In [1]: import numpy as np

In [2]: import numpy.linalg as la

In [3]: np.set_printoptions(precision=3, suppress=True, linewidth=160)

In [4]: W0 = np.loadtxt("sample10.csv", delimiter=",")

In [5]: print(W0)
[[4. 1. 1. 1. 1. 1.]
 [1. 4. 1. 1. 1. 1.]
 [1. 1. 4. 1. 1. 1.]
 [1. 1. 1. 4. 1. 1.]
 [1. 1. 1. 1. 4. 1.]
 [1. 1. 1. 1. 1. 4.]]

In [6]: # symmetric

In [7]: low = la.cholesky(W0)

In [8]: print(W0 / np.sqrt(np.outer(np.diag(W0), np.diag(W0))))
[[1.   0.25 0.25 0.25 0.25 0.25]
 [0.25 1.   0.25 0.25 0.25 0.25]
 [0.25 0.25 1.   0.25 0.25 0.25]
 [0.25 0.25 0.25 1.   0.25 0.25]
 [0.25 0.25 0.25 0.25 1.   0.25]
 [0.25 0.25 0.25 0.25 0.25 1.  ]]

In [9]: print(la.eigvalsh(W0).min() > 0)
True

In [10]: print(low @ low.T)
[[4. 1. 1. 1. 1. 1.]
 [1. 4. 1. 1. 1. 1.]
 [1. 1. 4. 1. 1. 1.]
 [1. 1. 1. 4. 1. 1.]
 [1. 1. 1. 1. 4. 1.]
 [1. 1. 1. 1. 1. 4.]]

In [11]: print(W0 @ np.ones(6))
[9. 9. 9. 9. 9. 9.]

In [12]: print(np.fft.fft(W0[0]))
[9.+0.j 3.+0.j 3.+0.j 3.+0.j 3.+0.j 3.+0.j]

In [13]: print(np.allclose(W0 @ W0.T, W0.T @ W0))
True

In [14]: ev, vecs = la.eigh(W0)

In [15]: print(round(ev.sum(), 3), np.trace(W0))
24.0 24.0

In [16]: print(np.round(vecs.T @ W0 @ vecs, 3) + 0)
[[3. 0. 0. 0. 0. 0.]
 [0. 3. 0. 0. 0. 0.]
 [0. 0. 3. 0. 0. 0.]
 [0. 0. 0. 3. 0. 0.]
 [0. 0. 0. 0. 3. 0.]
 [0. 0. 0. 0. 0. 9.]]

In [17]: print(np.round(vecs.T @ vecs, 3) + 0)
[[1. 0. 0. 0. 0. 0.]
 [0. 1. 0. 0. 0. 0.]
 [0. 0. 1. 0. 0. 0.]
 [0. 0. 0. 1. 0. 0.]
 [0. 0. 0. 0. 1. 0.]
 [0. 0. 0. 0. 0. 1.]]

In [18]: print(la.eigvalsh(W0 + 3 * np.eye(6)))
[ 6.  6.  6.  6.  6. 12.]

In [19]: print((ev > 1e-8).sum(), (ev < -1e-8).sum())
6 0

In [20]: x0 = np.ones(6)

In [21]: for _ in range(3):
    ...:     x0 = W0 @ x0
    ...:     x0 /= la.norm(x0)
    ...:     print(round(x0 @ W0 @ x0, 3))
    ...: 
9.0
9.0
9.0

In [22]: print(round(float(la.eigvalsh(W0)[-1]), 3))
9.0

In [23]: x0 = np.array([1, 2, 0, 1, 2, 3])

In [24]: rhs = W0 @ x0

In [25]: print(rhs)
[12. 15.  9. 12. 15. 18.]

In [26]: print(np.round(la.solve(W0, 3 * rhs), 3) + 0)
[3. 6. 0. 3. 6. 9.]

In [27]: print(la.solve(W0.T, W0[0]))
[1. 0. 0. 0. 0. 0.]

In [28]: print(np.round(la.solve(W0, rhs + W0[:, 1]), 3) + 0)
[1. 3. 0. 1. 2. 3.]

In [29]: la.solve(W0, rhs[:-1])
ValueError: solve1: Input operand 1 has a mismatch in its core dimension 0, with gufunc signature (m,m),(m)->(m) (size 5 is different from 6)


In [30]: print(np.round(la.solve(W0, W0[:, 4]), 3) + 0)
[0. 0. 0. 0. 1. 0.]

In [31]: print(np.round(la.solve(W0, rhs), 3) + 0)
[1. 2. 0. 1. 2. 3.]

In [32]: X = np.loadtxt("m.csv", delimiter=",")

In [33]: print(X)
[[-0.291  0.048  0.878  0.376]
 [ 0.194 -0.164  0.442 -0.86 ]
 [-0.678 -0.714 -0.146 -0.092]
 [ 0.646 -0.679  0.109  0.331]]

In [34]: # columns are unit length and at right angles

In [35]: print(np.round(la.det(2 * X), 3), round(float(la.det(X)), 3))
-16.0 -1.0

In [36]: print(round(float(la.eigvals(X).sum().real), 3))
-0.27

In [37]: print(round(float(la.det(X.T)), 3))
-1.0

In [38]: print(np.kron(np.eye(2, dtype=int), X))
[[-0.291  0.048  0.878  0.376 -0.     0.     0.     0.   ]
 [ 0.194 -0.164  0.442 -0.86   0.    -0.     0.    -0.   ]
 [-0.678 -0.714 -0.146 -0.092 -0.    -0.    -0.    -0.   ]
 [ 0.646 -0.679  0.109  0.331  0.    -0.     0.     0.   ]
 [-0.     0.     0.     0.    -0.291  0.048  0.878  0.376]
 [ 0.    -0.     0.    -0.     0.194 -0.164  0.442 -0.86 ]
 [-0.    -0.    -0.    -0.    -0.678 -0.714 -0.146 -0.092]
 [ 0.    -0.     0.     0.     0.646 -0.679  0.109  0.331]]

In [39]: print(round(float(la.det(X[::-1])), 3))
-1.0

In [40]: print(np.round(np.poly(X), 3) + 0)
[ 1.    0.27  0.   -0.27 -1.  ]

In [41]: Y = np.array([[-1, -2], [1, -3]])

In [42]: W2 = np.kron(Y, X)

In [43]: print(round(la.norm(W2, 2), 3), round(float(la.norm(Y, 2) * la.norm(X, 2)), 3))
3.618 3.618

In [44]: print(W2.shape)
(8, 8)

In [45]: Y = np.array([[3, -2], [-1, 0]])

In [46]: W2 = np.array([[1]])

In [47]: K = np.block([[Y, np.array([[-1], [2]])], [np.zeros((1, 2)), W2]])

In [48]: print(K)
[[ 3. -2. -1.]
 [-1.  0.  2.]
 [ 0.  0.  1.]]

In [49]: x0 = np.array([-2, 0, 1])

In [50]: rhs = K @ x0

In [51]: print(rhs)
[-7.  4.  1.]

In [52]: print(la.solve(K, K[:, 1]))
[0. 1. 0.]

In [53]: print(la.solve(K, rhs))
[-2. -0.  1.]

In [54]: print(np.round(la.solve(K.T, K[0]), 3) + 0)
[1. 0. 0.]

In [55]: hat = np.triu(np.array([[-1, 1, 0], [-2, 1, -2], [1, -2, -1]]), 1) + np.eye(3)

In [56]: Y = hat @ K @ la.inv(hat)

In [57]: print(hat @ K - K @ hat)
[[-1. -3. -2.]
 [ 0.  1. -2.]
 [ 0.  0.  0.]]

In [58]: print(Y)
[[ 2. -4. -7.]
 [-1.  1.  2.]
 [ 0.  0.  1.]]

In [59]: print(np.trace(Y), np.trace(K))
4.0 4.0

In [60]: print(round(la.norm(Y), 3))
8.718

In [61]: Y[3]
IndexError: index 3 is out of bounds for axis 0 with size 3


In [62]: print(np.unravel_index(np.abs(Y).argmax(), Y.shape))
(np.int64(0), np.int64(2))

In [63]: print(Y.shape)
(3, 3)

In [64]: print(la.matrix_rank(Y))
3

In [65]: print(Y.mean(axis=0))
[ 0.333 -1.    -1.333]

In [66]: print(Y - Y[0])
[[ 0.  0.  0.]
 [-3.  5.  9.]
 [-2.  4.  8.]]

In [67]: la.rank(Y)
AttributeError: module 'numpy.linalg' has no attribute 'rank'


In [68]: Y[:, 3]
IndexError: index 3 is out of bounds for axis 1 with size 3


In [69]: print(la.norm(K, axis=0))
[3.162 2.    2.449]

In [70]: print(round(float(la.norm(K, 1)), 3), round(la.norm(K, np.inf), 3))
4.0 6.0

In [71]: ang = np.radians(120)

In [72]: r_ = np.eye(3)

In [73]: r_[2, 2] = r_[0, 0] = np.cos(ang)

In [74]: r_[2, 0], r_[0, 2] = -np.sin(ang), np.sin(ang)

In [75]: print(r_)
[[-0.5    0.     0.866]
 [ 0.     1.     0.   ]
 [-0.866  0.    -0.5  ]]

In [76]: Y = K @ r_.T

In [77]: print(round(la.det(r_), 3), np.round(np.trace(r_), 3))
1.0 0.0

In [78]: A = np.loadtxt("mat.csv", delimiter=",")

In [79]: print(A)
[[7. 3. 1. 6. 1. 4. 7.]
 [2. 2. 5. 3. 0. 7. 6.]
 [7. 7. 6. 5. 4. 4. 3.]
 [2. 2. 5. 3. 0. 7. 6.]
 [5. 8. 8. 8. 9. 3. 0.]]

In [80]: Uu, sigma, vt = la.svd(A)

In [81]: print(sigma.round(3) + 0)
[27.165 11.693  6.375  2.584  0.   ]

In [82]: Y = Uu[:, :4] @ np.diag(sigma[:4]) @ vt[:4]

In [83]: print(round(la.norm(A - Y) / la.norm(A), 3))
0.0

In [84]: print(np.round(la.norm(A - Y, 2), 3), round(sigma[4], 3))
0.0 0.0

In [85]: print(np.round(np.abs(A - Y).max(), 3))
0.0

In [86]: print(la.matrix_rank(A, rtol=0.05))
4

In [87]: x0 = np.array([-3, 6, 1, 6, 0, -1, 5])

In [88]: h1 = np.maximum(A @ x0, 0)

In [89]: print(h1)
[65. 52. 68. 52. 86.]

In [90]: rank = la.matrix_rank(A)

In [91]: print(rank)
4

In [92]: ns = la.svd(A)[2][rank:].T

In [93]: print(np.round(A @ ns, 3) + 0)
[[0. 0. 0.]
 [0. 0. 0.]
 [0. 0. 0.]
 [0. 0. 0.]
 [0. 0. 0.]]

In [94]: print([int(la.matrix_rank(A[:, :j + 1])) for j in range(7)])
[1, 2, 3, 4, 4, 4, 4]

In [95]: print(la.matrix_rank(A.T @ A), la.matrix_rank(A @ A.T))
4 4

In [96]: print(ns.shape)
(7, 3)

In [97]: print(np.allclose(A @ ns, 0))
True

In [98]: print([int(la.matrix_rank(A[:i])) for i in range(1, len(A) + 1)])
[1, 2, 3, 3, 4]

In [99]: arr = np.abs(np.array([[-2, -1, 2, -3, -2, -3, -3, -1],
    ...:     [1, 3, 1, 0, -2, -1, 3, -2],
    ...:     [-1, 1, 0, -2, 0, 0, -2, -3],
    ...:     [-2, 2, 1, 3, -2, 1, -3, 1],
    ...:     [3, -2, -2, 3, 2, -1, -1, -1],
    ...:     [3, 1, -3, 0, -1, 1, -2, -3],
    ...:     [0, -1, -1, -2, 3, 2, 1, 2],
    ...:     [-2, -1, 1, 2, -3, -3, 2, -2]])) + np.eye(8)

In [100]: arr = arr / arr.sum(axis=1, keepdims=True)

In [101]: print(arr)
[[0.167 0.056 0.111 0.167 0.111 0.167 0.167 0.056]
 [0.071 0.286 0.071 0.    0.143 0.071 0.214 0.143]
 [0.1   0.1   0.1   0.2   0.    0.    0.2   0.3  ]
 [0.125 0.125 0.062 0.25  0.125 0.062 0.188 0.062]
 [0.188 0.125 0.125 0.188 0.188 0.062 0.062 0.062]
 [0.2   0.067 0.2   0.    0.067 0.133 0.133 0.2  ]
 [0.    0.077 0.077 0.154 0.231 0.154 0.154 0.154]
 [0.118 0.059 0.059 0.118 0.176 0.176 0.118 0.176]]

In [102]: ang = np.radians(15)

In [103]: r_ = np.eye(8)

In [104]: r_[0, 0] = r_[1, 1] = np.cos(ang)

In [105]: r_[0, 1], r_[1, 0] = -np.sin(ang), np.sin(ang)

In [106]: print(r_)
[[ 0.966 -0.259  0.     0.     0.     0.     0.     0.   ]
 [ 0.259  0.966  0.     0.     0.     0.     0.     0.   ]
 [ 0.     0.     1.     0.     0.     0.     0.     0.   ]
 [ 0.     0.     0.     1.     0.     0.     0.     0.   ]
 [ 0.     0.     0.     0.     1.     0.     0.     0.   ]
 [ 0.     0.     0.     0.     0.     1.     0.     0.   ]
 [ 0.     0.     0.     0.     0.     0.     1.     0.   ]
 [ 0.     0.     0.     0.     0.     0.     0.     1.   ]]

In [107]: Y = arr @ r_.T

In [108]: print(np.abs(Y - arr).max(axis=0))
[0.076 0.049 0.    0.    0.    0.    0.    0.   ]

In [109]: print(np.allclose(arr @ arr.T, Y @ Y.T))
True

In [110]: print(np.round(la.det(r_), 3), round(np.trace(r_), 3))
1.0 7.932

In [111]: print(np.allclose(la.norm(arr, axis=1), la.norm(Y, axis=1)))
True
